% python3 -q
>>> import numpy as np
>>> np.set_printoptions(suppress=True, linewidth=100)
>>> feats = np.loadtxt("x.csv", delimiter=",")
>>> feats
array([[ -2. , -14.7, -10. ,   6.7],
       [  4.7,  12.8,  16.2,  18.3],
       [ -4.3,  -4.6,   2.6,   5. ],
       [  0.6, -12.9,  -9.1,   7.4],
       [  0.9, -12.5,  -9.6,  11. ],
       [  1. , -13.6, -10.4,   9. ],
       [  1.5, -12.2,  -5.1,   7.8],
       [ -4.8,  -4.3,   2.1,   5.9],
       [ -3.4,  -5.5,   3.7,   4. ],
       [  5.1,  12.2,  13.8,  17.6],
       [  7.8,  12. ,  12.4,  17.9],
       [ -0.3, -11.5,  -9.8,   8.6],
       [  5.3,  12.3,  13.7,  19.4],
       [  4.4,  12.3,  15.4,  18.8],
       [  5. ,  13.4,  15.2,  16.9],
       [  0.1, -12.3, -10.2,   8.8],
       [  0.5, -12.8,  -6. ,   8.7],
       [  6.3,  11.2,  16.8,  18.3],
       [  0.4, -12. ,  -9.6,   7.6],
       [  0.5, -12.6,  -9.8,   8.5],
       [ -5.4,  -2.5,   1.1,   6.5],
       [ -3.5,  -3.1,   1.7,   6. ],
       [  7. ,  11.5,  13.5,  15.7],
       [ -0.2, -11.6,  -8.8,   8.9],
       [ -4.6,  -2.7,   3.2,   6.3],
       [  0.9, -13.2, -10.7,   9.6],
       [ -4.4,  -4.2,   2.4,   5.3],
       [  0.6, -13.5, -10. ,   5.7],
       [  6.6,  12.5,  15.2,  18. ],
       [  0.1, -13.7,  -8.6,   5.6],
       [  1.9, -12.8,  -8.5,   8.1]])
>>> other = np.c_[feats[:, :2] @ np.array([[0, 0], [0, 1]]), np.array([-1, -3, 9, -6, -2, -9, -4, 8, -6, 0, -3, 0, 1, 3, 2, -5, 8, -3, -5, -7, 4, -6, -8, 0, -3, -7, 6, 9, -2, 6, 9])]
>>> other
array([[  0. , -14.7,  -1. ],
       [  0. ,  12.8,  -3. ],
       [  0. ,  -4.6,   9. ],
       [  0. , -12.9,  -6. ],
       [  0. , -12.5,  -2. ],
       [  0. , -13.6,  -9. ],
       [  0. , -12.2,  -4. ],
       [  0. ,  -4.3,   8. ],
       [  0. ,  -5.5,  -6. ],
       [  0. ,  12.2,   0. ],
       [  0. ,  12. ,  -3. ],
       [  0. , -11.5,   0. ],
       [  0. ,  12.3,   1. ],
       [  0. ,  12.3,   3. ],
       [  0. ,  13.4,   2. ],
       [  0. , -12.3,  -5. ],
       [  0. , -12.8,   8. ],
       [  0. ,  11.2,  -3. ],
       [  0. , -12. ,  -5. ],
       [  0. , -12.6,  -7. ],
       [  0. ,  -2.5,   4. ],
       [  0. ,  -3.1,  -6. ],
       [  0. ,  11.5,  -8. ],
       [  0. , -11.6,   0. ],
       [  0. ,  -2.7,  -3. ],
       [  0. , -13.2,  -7. ],
       [  0. ,  -4.2,   6. ],
       [  0. , -13.5,   9. ],
       [  0. ,  12.5,  -2. ],
       [  0. , -13.7,   6. ],
       [  0. , -12.8,   9. ]])
>>> np.round(np.linalg.norm(np.linalg.qr(feats)[0].T @ other, axis=0) ** 2 / ((other ** 2).sum(axis=0) + 1e-12), 1)
array([0. , 1. , 0.1])
>>> np.round(np.linalg.norm(other - feats @ np.linalg.lstsq(feats, other)[0], axis=0), 1) + 0
array([ 0. ,  0. , 28.9])
>>> F = np.array([[4, -4, -4, 3, 2, 4, 2],
...     [-5, -1, -3, 5, 3, 0, 1],
...     [3, 3, 3, -3, 1, -2, 1],
...     [1, 1, -3, 4, 1, -1, -5],
...     [-2, -5, 2, 3, 3, 4, -3]])
>>> F[-1] = F[0] + -1 * F[1]
>>> F
array([[ 4, -4, -4,  3,  2,  4,  2],
       [-5, -1, -3,  5,  3,  0,  1],
       [ 3,  3,  3, -3,  1, -2,  1],
       [ 1,  1, -3,  4,  1, -1, -5],
       [ 9, -3, -1, -2, -1,  4,  1]])
>>> left, s, Vt = np.linalg.svd(F)
>>> np.argmax(s[:-1] / (s[1:] + 1e-6)) + 1
np.int64(4)
>>> other = left[:, :4] @ np.diag(s[:4]) @ Vt[:4]
>>> np.linalg.matrix_rank(other)
np.int64(4)
>>> np.round(np.abs(F - other).max(), 1)
np.float64(0.0)
>>> f = np.array([1, 1])
>>> np.correlate(F[3], F[0], "full")
array([  2,   6,   0,   1,  11,  -7,  12, -19, -45,   1,  28,  16, -20])
>>> np.convolve(F[3], f)
array([ 1,  2, -2,  1,  5,  0, -6, -5])
>>> arr = np.array([[-1, -1, -1, 0, 1, 0],
...     [0, -1, -1, -1, 0, 1],
...     [1, 0, -1, -1, -1, 0],
...     [0, 1, 0, -1, -1, -1],
...     [-1, 0, 1, 0, -1, -1],
...     [-1, -1, 0, 1, 0, -1]])
>>> left, s, Vt = np.linalg.svd(arr)
>>> vecs = Vt[:(s > 1e-8).sum()]
>>> rng = np.random.default_rng(11)
>>> x = arr[0] + -1 * arr[3] + rng.integers(2) * np.eye(6)[5]
>>> x
array([-1., -2., -1.,  1.,  2.,  1.])
>>> np.round(np.diag(vecs.T @ vecs), 1)
array([0.8, 0.8, 0.8, 0.8, 0.8, 0.8])
>>> round(np.linalg.norm(x - vecs.T @ vecs @ x), 1)
np.float64(0.0)
>>> print(np.allclose(vecs.T @ vecs @ x, x))
True
>>> np.linalg.matrix_rank(np.vstack([arr, x]))
np.int64(5)
>>> np.round(vecs.T @ vecs, 1)
array([[ 0.8,  0.2, -0.2,  0.2, -0.2,  0.2],
       [ 0.2,  0.8,  0.2, -0.2,  0.2, -0.2],
       [-0.2,  0.2,  0.8,  0.2, -0.2,  0.2],
       [ 0.2, -0.2,  0.2,  0.8,  0.2, -0.2],
       [-0.2,  0.2, -0.2,  0.2,  0.8,  0.2],
       [ 0.2, -0.2,  0.2, -0.2,  0.2,  0.8]])
>>> np.unique(arr.round(6), axis=0).shape
(6, 6)
>>> np.round(arr @ np.linalg.pinv(arr) @ arr, 1) + 0
array([[-1., -1., -1.,  0.,  1.,  0.],
       [ 0., -1., -1., -1.,  0.,  1.],
       [ 1.,  0., -1., -1., -1.,  0.],
       [ 0.,  1.,  0., -1., -1., -1.],
       [-1.,  0.,  1.,  0., -1., -1.],
       [-1., -1.,  0.,  1.,  0., -1.]])
>>> print(np.round(np.abs(np.linalg.eigvals(arr)).max(), 1))
3.0
>>> np.round(np.sort(np.abs(np.linalg.eigvals(arr))), 1) + 0
array([0., 1., 1., 2., 3., 3.])
>>> print((arr + arr.T) / 2)
[[-1.  -0.5  0.   0.   0.  -0.5]
 [-0.5 -1.  -0.5  0.   0.   0. ]
 [ 0.  -0.5 -1.  -0.5  0.   0. ]
 [ 0.   0.  -0.5 -1.  -0.5  0. ]
 [ 0.   0.   0.  -0.5 -1.  -0.5]
 [-0.5  0.   0.   0.  -0.5 -1. ]]
>>> np.linalg.matrix_power(arr, 2)
array([[-1,  2,  4,  2, -1, -2],
       [-2, -1,  2,  4,  2, -1],
       [-1, -2, -1,  2,  4,  2],
       [ 2, -1, -2, -1,  2,  4],
       [ 4,  2, -1, -2, -1,  2],
       [ 2,  4,  2, -1, -2, -1]])
>>> np.linalg.determinant(arr)
Traceback (most recent call last):
  File "<python-input-36>", line 1, in <module>
    np.linalg.determinant(arr)
    ^^^^^^^^^^^^^^^^^^^^^
AttributeError: module 'numpy.linalg' has no attribute 'determinant'
>>> print(np.trace(arr))
-6
>>> assert arr == arr.T
Traceback (most recent call last):
  File "<python-input-38>", line 1, in <module>
    assert arr == arr.T
           ^^^^^^^^^^^^
ValueError: The truth value of an array with more than one element is ambiguous. Use a.any() or a.all()
>>> print(arr @ arr)
[[-1  2  4  2 -1 -2]
 [-2 -1  2  4  2 -1]
 [-1 -2 -1  2  4  2]
 [ 2 -1 -2 -1  2  4]
 [ 4  2 -1 -2 -1  2]
 [ 2  4  2 -1 -2 -1]]
